% python3 -q
>>> import numpy as np
>>> np.set_printoptions(precision=1, suppress=True, linewidth=120, legacy="1.25")
>>> def tidy(a):
...     return np.round(a, 1) + 0
... 
>>> A = np.load("run18.npy")
>>> print(A)
[[ 1.1  1.5 -0.3 -2.7  0.2  1.9  0.8  0.7  1.9  1.4  0.2]
 [ 2.2  0.2 -0.1 -0.8 -0.5 -0.5  0.4  1.2 -0.6  1.2 -0.5]
 [ 0.7  0.7  0.  -0.2 -2.2  1.1 -1.1  1.8 -1.9  0.4 -0.6]
 [ 1.2 -0.3 -0.1 -1.2 -0.6  0.7 -0.1  0.5  0.8  0.  -2.5]
 [-0.3  1.5  0.2 -0.9  0.1 -0.2  0.4  0.1 -0.1  0.5  0.4]
 [-1.4 -0.7  2.1  0.2  0.7 -1.5 -0.6  1.2 -1.6  1.2 -0.8]
 [ 1.2  1.7  0.   0.1  1.2  1.2  0.3 -0.1 -0.5  2.7  1.2]
 [ 0.6  2.7 -0.6  0.6 -1.6  0.2  0.8 -2.8  0.9 -0.9  0.3]
 [ 0.6  1.6 -0.2 -0.4 -1.1 -0.6  0.6 -1.8  1.1 -0.3 -1.3]
 [-0.1  1.5 -0.3  0.6  0.  -0.5  1.4  0.1  0.  -0.1  1. ]
 [ 0.5 -0.5 -0.8  0.3 -0.4  0.8 -1.9  0.6  1.2  1.6 -0.2]
 [-1.4 -0.8  2.   0.1  0.7 -1.5 -0.6  0.9 -1.4  1.2 -0.9]]
>>> M2 = np.c_[A[:, :10] @ np.array([[2, 0, 2, 1, 1, 1, 0, 2, 0, 1],
...     [1, 1, 0, 1, 0, 0, 2, 1, 2, 0],
...     [0, 1, 1, 2, 2, 1, 2, 0, 1, 0],
...     [2, 1, 2, 2, 1, 1, 0, 1, 1, 2],
...     [1, 1, 0, 0, 0, 0, 0, 0, 2, 1],
...     [2, 0, 2, 2, 2, 0, 0, 2, 0, 1],
...     [0, 2, 2, 2, 1, 0, 0, 1, 2, 2],
...     [0, 2, 0, 0, 0, 1, 2, 0, 1, 1],
...     [1, 1, 2, 2, 1, 1, 2, 0, 0, 1],
...     [0, 1, 0, 2, 1, 0, 2, 0, 1, 1]]), np.array([1, 3, -3, -2, -2, 0, 0, -3, 2, 0, 3, -3])]
>>> print(tidy(M2))
[[ 4.2  5.   5.7  8.6  5.7  0.7 10.4  5.6  4.1  3.4  1. ]
 [ 0.9  2.6  1.3  1.6  1.2  1.9  3.8  3.2  1.7  2.2  3. ]
 [-0.2 -1.8 -2.8 -2.   0.1  0.4  2.   3.  -3.2 -2.7 -3. ]
 [ 1.3 -0.6  2.7  1.1  1.9  1.2  1.8  2.2 -2.8  0.  -2. ]
 [-1.3  2.3 -2.   1.  -0.4 -1.   4.4  0.   3.9 -0.9 -2. ]
 [-7.   3.1 -7.7 -2.5 -1.   0.5  4.4 -6.9  3.5 -2.2  0. ]
 [ 7.4  5.6  4.6 10.5  6.2  0.7  7.6  6.9  9.1  6.5  0. ]
 [ 4.8 -2.9  5.6  5.3  1.2 -1.3 -1.4  5.7  0.1 -0.8 -3. ]
 [ 0.8 -1.7  2.4  2.6  0.  -0.7  0.8  1.8 -0.5 -1.7  2. ]
 [ 1.5  4.7  2.5  3.6  0.2  0.3  2.4  2.3  6.1  3.4  0. ]
 [ 3.5 -1.2  1.   2.4  1.7  1.8  4.2  0.5 -3.9  1.1  3. ]
 [-7.1  2.4 -7.6 -2.6 -1.1  0.2  3.8 -7.1  2.8 -2.5 -3. ]]
>>> tidy(np.linalg.lstsq(A, M2[:, 0])[0])
array([2., 1., 0., 2., 1., 2., 0., 0., 1., 0., 0.])
>>> np.linalg.matrix_rank(M2)
11
>>> x0 = np.array([0, 1, 3, 2, 0, 3, 4, 5, 5, 5, 4])
>>> rhs = A @ x0
>>> c, lr = np.zeros(11), 1 / np.linalg.norm(A, 2) ** 2
>>> for i in range(3):
...     c -= lr * A.T @ (A @ c - rhs)
...     if i % 1 == 0: print(i, round(np.linalg.norm(A @ c - rhs), 1))
... 
0 20.1
1 12.9
2 9.6
>>> tidy(c)
array([ 0.9,  1.6, -0.2, -1.5,  2.2,  1.9,  0.7,  1.9,  0.8,  3.7,  2.4])
>>> K = np.load("sample11.npy")
>>> print(K)
[[ 0.  1.  2. -2.  1. -1. -1.  3. -3. -2.  3.  2.  0. -1.  3.  2.]
 [ 1.  0.  0.  0.  0.  0.  0.  0.  0.  0.  0.  0.  0.  0.  0.  0.]
 [ 2.  0.  0.  0.  0.  0.  0.  0.  0.  0.  0.  0.  0.  0.  0.  0.]
 [-2.  0.  0.  0.  0.  0.  0.  0.  0.  0.  0.  0.  0.  0.  0.  0.]
 [ 1.  0.  0.  0.  0.  0.  0.  0.  0.  0.  0.  0.  0.  0.  0.  0.]
 [-1.  0.  0.  0.  0.  0.  0.  0.  0.  0.  0.  0.  0.  0.  0.  0.]
 [-1.  0.  0.  0.  0.  0.  0.  0.  0.  0.  0.  0.  0.  0.  0.  0.]
 [ 3.  0.  0.  0.  0.  0.  0.  0.  0.  0.  0.  0.  0.  0.  0.  0.]
 [-3.  0.  0.  0.  0.  0.  0.  0.  0.  0.  0.  0.  0.  0.  0.  0.]
 [-2.  0.  0.  0.  0.  0.  0.  0.  0.  0.  0.  0.  0.  0.  0.  0.]
 [ 3.  0.  0.  0.  0.  0.  0.  0.  0.  0.  0.  0.  0.  0.  0.  0.]
 [ 2.  0.  0.  0.  0.  0.  0.  0.  0.  0.  0.  0.  0.  0.  0.  0.]
 [ 0.  0.  0.  0.  0.  0.  0.  0.  0.  0.  0.  0.  0.  0.  0.  0.]
 [-1.  0.  0.  0.  0.  0.  0.  0.  0.  0.  0.  0.  0.  0.  0.  0.]
 [ 3.  0.  0.  0.  0.  0.  0.  0.  0.  0.  0.  0.  0.  0.  0.  0.]
 [ 2.  0.  0.  0.  0.  0.  0.  0.  0.  0.  0.  0.  0.  0.  0.  0.]]
>>> # symmetric, so the eigenvalues are real
>>> vals, V = np.linalg.eigh(K)
>>> x0 = np.array([2, 6, 7, 7, 0, 9, 9, 2, 4, 1, 1, 9, 2, 6, 7, 6])
>>> x0 @ K @ x0
112.0
>>> (np.sign(V[:, -1].round(6)) == np.sign(V[0, -1].round(6))).astype(int)
array([1, 1, 1, 0, 1, 0, 0, 1, 0, 0, 1, 1, 0, 0, 1, 1])
>>> tidy(np.linalg.eigvalsh(K[1:, 1:]))
array([0., 0., 0., 0., 0., 0., 0., 0., 0., 0., 0., 0., 0., 0., 0.])
>>> Uu, sig, Vt = np.linalg.svd(K)
>>> V = Vt[:(sig > 1e-8).sum()]
>>> rng = np.random.default_rng(79)
>>> x0 = K[9] + 5 * K[7] + rng.integers(2) * np.eye(16)[5]
>>> x0
array([13.,  0.,  0.,  0.,  0.,  0.,  0.,  0.,  0.,  0.,  0.,  0.,  0.,  0.,  0.,  0.])
>>> print(tidy(np.linalg.norm(x0 - V.T @ V @ x0)))
0.0
>>> J = np.loadtxt("block14.csv", delimiter=",")
>>> tidy(J)
array([[ 3. ,  2.6,  0.4,  0.7,  4.9],
       [ 3. ,  2.8,  0.2,  0.4,  5.5],
       [ 3. ,  1.3,  1.7,  3.4,  1. ],
       [ 3. ,  1.9,  1.1,  2.2,  2.7],
       [ 3. ,  2.9,  0.1,  0.1,  5.8],
       [ 3. ,  2.6,  0.4,  0.7,  4.9],
       [ 3. ,  4.1, -1.1, -2.2,  9.3],
       [ 3. ,  0.9,  2.1,  4.1, -0.2],
       [ 3. ,  0.8,  2.2,  4.4, -0.6],
       [ 3. ,  3.8, -0.8, -1.7,  8.5],
       [ 3. ,  2.5,  0.5,  1.1,  4.4]])
>>> rank = np.linalg.matrix_rank(J)
>>> rank
2
>>> ns = np.linalg.svd(J)[2][rank:].T
>>> ns.shape
(5, 3)
>>> W0 = np.load("layer14.npy")
>>> W0
array([[ -6,  -2,   4,  -3,   1,  -2,  -2,  -4,   4,   4,   0,  -3,   4,   1,   0,  -3],
       [ -3,  -1,   5,  -1,   3,  -1,   1,   3,  -2,   0,   1,   2,   1,  -5,   4,  -1],
       [  3,   1,   2,  -2,   0,   4,   4,   0,   3,   3,   0,   2,  -4,   4,  -4,   1],
       [-15,  -5,   5,  -3,  -2,   3,  -1,   2,  -1,   4,   1,   3,   5,   0,   4,  -5],
       [  0,   0,   5,  -5,  -5,   0,   1,   1,  -4,   2,   0,   5,   2,  -2,   2,   3],
       [ 12,   4,   4,   5,  -3,  -2,   0,   3,  -1,  -3,   3,   4,   1,  -4,   0,   4],
       [  6,   2,   5,  -1,  -2,   4,  -1,  -2,   0,   2,  -3,  -4,  -1,  -2,   1,   0],
       [  6,   2,   5,   2,   2,   4,   0,   0,  -5,   5,   5,   1,   4,   2,   5,  -2],
       [  6,   2,   5,  -5,  -1,  -1,  -3,  -2,  -2,  -5,   2,  -2,  -4,   1,  -2,   4],
       [  6,   2,   3,   3,  -1,  -2,  -2,  -1,   4,  -2,  -3,   1,   0,  -1,  -1,   4]])
>>> G = W0.T @ W0
>>> tidy(np.linalg.eigvalsh(G)[::-1])
array([792.7, 362.9, 189.1, 164.4, 119.5,  89.3,  52.6,  44.8,  23.9,  10.8,   0. ,   0. ,   0. ,   0. ,   0. ,   0. ])
>>> np.trace(G), (W0 ** 2).sum()
(1850, 1850)
>>> tidy(np.linalg.svd(W0, compute_uv=False) ** 2)
array([792.7, 362.9, 189.1, 164.4, 119.5,  89.3,  52.6,  44.8,  23.9,  10.8])
>>> (W0 @ W0.T).shape
(10, 10)
>>> np.allclose(G, G.T)
True
>>> m1 = np.load("arr.npy")
>>> m1
array([[ 0,  0,  0,  0,  0,  0,  0,  0,  0,  0],
       [ 0,  3,  0,  0,  0,  0,  0,  0,  0,  0],
       [ 0,  0, -1,  0,  0,  0,  0,  0,  0,  0],
       [ 0,  0,  0,  4,  0,  0,  0,  0,  0,  0],
       [ 0,  0,  0,  0, -4,  0,  0,  0,  0,  0],
       [ 0,  0,  0,  0,  0, -2,  0,  0,  0,  0],
       [ 0,  0,  0,  0,  0,  0,  0,  0,  0,  0],
       [ 0,  0,  0,  0,  0,  0,  0, -4,  0,  0],
       [ 0,  0,  0,  0,  0,  0,  0,  0,  5,  0],
       [ 0,  0,  0,  0,  0,  0,  0,  0,  0,  3]])
>>> print(tidy(np.linalg.norm(W0[8], 1)), tidy(np.linalg.norm(W0[8], np.inf)))
47.0 6.0
>>> tidy(np.linalg.norm(W0, axis=1))
array([12.5, 10.4, 11. , 19.9, 12. , 17.1, 11.2, 14.6, 13.4, 10.8])
>>> tidy(np.linalg.norm(W0, 2))
28.2
>>> tidy(np.linalg.norm(W0, 1)), tidy(np.linalg.norm(W0, np.inf))
(63.0, 59.0)
>>> print(tidy(np.linalg.norm(W0[8] - W0[0])))
20.3
>>> print(tidy(np.linalg.norm(W0, axis=0)))
[23.8  7.9 14.  10.6  7.6  8.4  6.1  6.9  9.6 10.6  7.6  9.4  9.8  8.5  9.1  9.8]
>>> f = np.array([3, 0, -5, -2, 0, -5, -5, -2])
>>> r1 = np.array([1, 1, 3, 1, 2, 0, 3, 0, 1, 1])
>>> F = f[:, None] + r1[None, :]
>>> print(F)
[[ 4  4  6  4  5  3  6  3  4  4]
 [ 1  1  3  1  2  0  3  0  1  1]
 [-4 -4 -2 -4 -3 -5 -2 -5 -4 -4]
 [-1 -1  1 -1  0 -2  1 -2 -1 -1]
 [ 1  1  3  1  2  0  3  0  1  1]
 [-4 -4 -2 -4 -3 -5 -2 -5 -4 -4]
 [-4 -4 -2 -4 -3 -5 -2 -5 -4 -4]
 [-1 -1  1 -1  0 -2  1 -2 -1 -1]]
>>> blk = np.stack([F, 4 * F, F[::-1]])
>>> np.linalg.matrix_rank(blk)
array([2, 2, 2])
>>> np.linalg.matrix_rank(blk.reshape(3, -1))
2
>>> tidy(np.linalg.norm(blk, axis=(1, 2)))
array([ 26.8, 107.3,  26.8])
>>> np.argsort(-np.linalg.norm(F, axis=0).round(6), kind="stable")[:3]
array([5, 7, 0])
>>> vals, V = np.linalg.eigh(m1)
>>> np.abs(V[:, -1])
array([0., 0., 0., 0., 0., 0., 0., 0., 1., 0.])
>>> V.T @ m1 @ V
array([[-4.,  0.,  0.,  0.,  0.,  0.,  0.,  0.,  0.,  0.],
       [ 0., -4.,  0.,  0.,  0.,  0.,  0.,  0.,  0.,  0.],
       [ 0.,  0., -2.,  0.,  0.,  0.,  0.,  0.,  0.,  0.],
       [ 0.,  0.,  0., -1.,  0.,  0.,  0.,  0.,  0.,  0.],
       [ 0.,  0.,  0.,  0.,  0.,  0.,  0.,  0.,  0.,  0.],
       [ 0.,  0.,  0.,  0.,  0.,  0.,  0.,  0.,  0.,  0.],
       [ 0.,  0.,  0.,  0.,  0.,  0.,  3.,  0.,  0.,  0.],
       [ 0.,  0.,  0.,  0.,  0.,  0.,  0.,  3.,  0.,  0.],
       [ 0.,  0.,  0.,  0.,  0.,  0.,  0.,  0.,  4.,  0.],
       [ 0.,  0.,  0.,  0.,  0.,  0.,  0.,  0.,  0.,  5.]])
>>> vals
array([-4., -4., -2., -1.,  0.,  0.,  3.,  3.,  4.,  5.])
>>> V @ np.diag(vals) @ V.T
array([[ 0.,  0.,  0.,  0.,  0.,  0.,  0.,  0.,  0.,  0.],
       [ 0.,  3.,  0.,  0.,  0.,  0.,  0.,  0.,  0.,  0.],
       [ 0.,  0., -1.,  0.,  0.,  0.,  0.,  0.,  0.,  0.],
       [ 0.,  0.,  0.,  4.,  0.,  0.,  0.,  0.,  0.,  0.],
       [ 0.,  0.,  0.,  0., -4.,  0.,  0.,  0.,  0.,  0.],
       [ 0.,  0.,  0.,  0.,  0., -2.,  0.,  0.,  0.,  0.],
       [ 0.,  0.,  0.,  0.,  0.,  0.,  0.,  0.,  0.,  0.],
       [ 0.,  0.,  0.,  0.,  0.,  0.,  0., -4.,  0.,  0.],
       [ 0.,  0.,  0.,  0.,  0.,  0.,  0.,  0.,  5.,  0.],
       [ 0.,  0.,  0.,  0.,  0.,  0.,  0.,  0.,  0.,  3.]])
>>> print(np.abs(V[:, -1]).round(6).argmax())
8
>>> (vals > 1e-8).sum(), (vals < -1e-8).sum()
(4, 4)
